% ipython --no-banner

In [1]: import numpy as np

In [2]: np.set_printoptions(suppress=True, linewidth=120)

In [3]: arr = np.load("block15.npy")

In [4]: arr
Out[4]: 
array([[ 4,  5,  6,  7],
       [ 8,  9, 10, 11],
       [12, 13, 14, 15],
       [16, 17, 18, 19],
       [20, 21, 22, 23],
       [24, 25, 26, 27],
       [28, 29, 30, 31]])

In [5]: rng = np.random.default_rng(3118)

In [6]: out = arr + rng.integers(-2, 3, (7, 2)) @ rng.integers(-2, 3, (2, 4))

In [7]: out
Out[7]: 
array([[ 6,  3,  5,  4],
       [ 7, 10, 12, 12],
       [12, 13, 20, 13],
       [16, 17, 21, 18],
       [23, 18, 22, 18],
       [23, 26, 25, 29],
       [28, 29, 33, 30]])

In [8]: out - arr
Out[8]: 
array([[ 2, -2, -1, -3],
       [-1,  1,  2,  1],
       [ 0,  0,  6, -2],
       [ 0,  0,  3, -1],
       [ 3, -3,  0, -5],
       [-1,  1, -1,  2],
       [ 0,  0,  3, -1]])

In [9]: np.linalg.matrix_rank(out - arr, tol=1e-8)
Out[9]: np.int64(2)

In [10]: np.abs(out - arr).sum(axis=1)
Out[10]: array([ 8,  5,  8,  4, 11,  5,  4])

In [11]: np.round(np.linalg.svd(out - arr, compute_uv=False), 1) + 0
Out[11]: array([8.8, 7.6, 0. , 0. ])

In [12]: gram = arr.T @ arr

In [13]: np.trace(gram), (arr ** 2).sum()
Out[13]: (np.int64(10402), np.int64(10402))

In [14]: np.linalg.matrix_rank(gram)
Out[14]: np.int64(2)

In [15]: r = np.linalg.matrix_rank(arr)

In [16]: r
Out[16]: np.int64(2)

In [17]: null = np.linalg.svd(arr)[2][r:].T

In [18]: [int(np.linalg.matrix_rank(arr[:i])) for i in range(1, len(arr) + 1)]
Out[18]: [1, 2, 2, 2, 2, 2, 2]

In [19]: print(np.allclose(arr @ null, 0))
True

In [20]: np.round(null @ null.T, 1)
Out[20]: 
array([[ 0.3, -0.4, -0.1,  0.2],
       [-0.4,  0.7, -0.2, -0.1],
       [-0.1, -0.2,  0.7, -0.4],
       [ 0.2, -0.1, -0.4,  0.3]])

In [21]: [int(np.linalg.matrix_rank(np.delete(arr, i, axis=0))) for i in range(7)]
Out[21]: [2, 2, 2, 2, 2, 2, 2]

In [22]: np.round(arr @ null, 1) + 0
Out[22]: 
array([[0., 0.],
       [0., 0.],
       [0., 0.],
       [0., 0.],
       [0., 0.],
       [0., 0.],
       [0., 0.]])
